>>> import numpy as np
>>> import numpy.linalg as la
>>> np.set_printoptions(suppress=True, linewidth=160)
>>> def rnd(a):
...     return np.round(a, 2) + 0
... 
>>> mat = np.load("dump.npy")
>>> mat
array([[2, 0, 4],
       [0, 5, 2],
       [0, 0, 0]])
>>> # rows and columns are dependent
>>> print([round(float(x), 2) for x in la.svd(mat, compute_uv=False)[:3]])
[5.8, 3.91, 0.0]
>>> rnd(la.norm(mat, 2) / la.norm(mat))
np.float64(0.83)
>>> la.cond(mat) > 100
np.True_
>>> w1 = np.array([[-2, -1, 1], [-1, 1, 1], [-2, -1, -2]])
>>> b = np.array([5, -3, -5])
>>> act = np.maximum(mat @ w1 + b, 0)
>>> act
array([[0, 0, 0],
       [0, 0, 0],
       [5, 0, 0]])
>>> print(la.matrix_rank(act))
1
>>> print(rnd((act > 0).mean(axis=0)))
[0.33 0.   0.  ]
>>> (act > 0).astype(int)
array([[0, 0, 0],
       [0, 0, 0],
       [1, 0, 0]])
>>> basis = np.array([[-2, 1], [-1, -4], [8, -6]])
>>> (act @ basis).round(6).argmax(axis=1)
array([0, 0, 1])
>>> w1 @ basis
array([[ 13,  -4],
       [  9, -11],
       [-11,  14]])
>>> r = la.matrix_rank(mat)
>>> r
np.int64(2)
>>> null = la.svd(mat)[2][r:].T
>>> rnd(null @ null.T)
array([[ 0.78,  0.16, -0.39],
       [ 0.16,  0.03, -0.08],
       [-0.39, -0.08,  0.19]])
>>> mat @ null
array([[0.],
       [0.],
       [0.]])
>>> [int(la.matrix_rank(np.delete(mat, i, axis=0))) for i in range(3)]
[1, 1, 2]
>>> la.matrix_rank(mat.T @ mat), la.matrix_rank(mat @ mat.T)
(np.int64(2), np.int64(2))
>>> np.allclose(mat @ null, 0)
True
>>> print(rnd(mat @ la.pinv(mat) @ mat))
[[2. 0. 4.]
 [0. 5. 2.]
 [0. 0. 0.]]
>>> print(np.unique(mat.round(6), axis=0).shape)
(3, 3)
>>> np.abs(np.diag(la.qr(mat)[1])) > 1e-9
array([ True,  True, False])
>>> print(np.allclose(mat[:-1].T @ la.lstsq(mat[:-1].T, mat[-1])[0], mat[-1]))
True
>>> rnd(np.sort(la.eigvals(mat)))
array([0., 2., 5.])
>>> la.matrix_rank(mat - mat[0, 0] * np.eye(3))
np.int64(2)
>>> la.matrix_power(mat - np.diag(np.diag(mat)), 3)
array([[0, 0, 0],
       [0, 0, 0],
       [0, 0, 0]])
>>> try:
...     la.inv(mat)
... except la.LinAlgError as e:
...     print(repr(e))
... 
LinAlgError('Singular matrix')
>>> print([int(la.matrix_rank(la.matrix_power(mat, p))) for p in range(1, 4)])
[2, 2, 2]
>>> J = np.array([[-0.1, 0.3, -1.5],
...     [1.1, -0.3, 1.8],
...     [-2.2, 1.3, -1.1],
...     [0.4, 1.5, 1.3],
...     [0.3, 0.6, 1.2],
...     [1.3, -0.5, -1.0],
...     [-1.8, 0.8, -0.5],
...     [-1.2, 2.1, 2.6],
...     [0.5, -1.7, -1.0],
...     [0.8, 1.4, 0.8]])
>>> rng = np.random.default_rng(58482)
>>> J[:, 2] = 3 * J[:, 0] + 0.02 * rng.normal(size=10)
>>> rnd(J)
array([[-0.1 ,  0.3 , -0.3 ],
       [ 1.1 , -0.3 ,  3.31],
       [-2.2 ,  1.3 , -6.62],
       [ 0.4 ,  1.5 ,  1.21],
       [ 0.3 ,  0.6 ,  0.88],
       [ 1.3 , -0.5 ,  3.89],
       [-1.8 ,  0.8 , -5.4 ],
       [-1.2 ,  2.1 , -3.64],
       [ 0.5 , -1.7 ,  1.49],
       [ 0.8 ,  1.4 ,  2.38]])
>>> Xs = J - J.mean(axis=0)
>>> U, sigma, Vh = la.svd(Xs, full_matrices=False)
>>> rnd(np.abs(Vh[-1]))
array([0.95, 0.  , 0.32])
>>> rnd(Xs.mean(axis=0))
array([0., 0., 0.])
>>> (np.sign(U[:, 0]) == np.sign(U[0, 0])).astype(int)
array([1, 1, 0, 1, 1, 1, 0, 0, 1, 1])
>>> la.matrix_rank(Xs)
np.int64(3)
>>> np.abs(U[:, 0]).argmax()
np.int64(2)
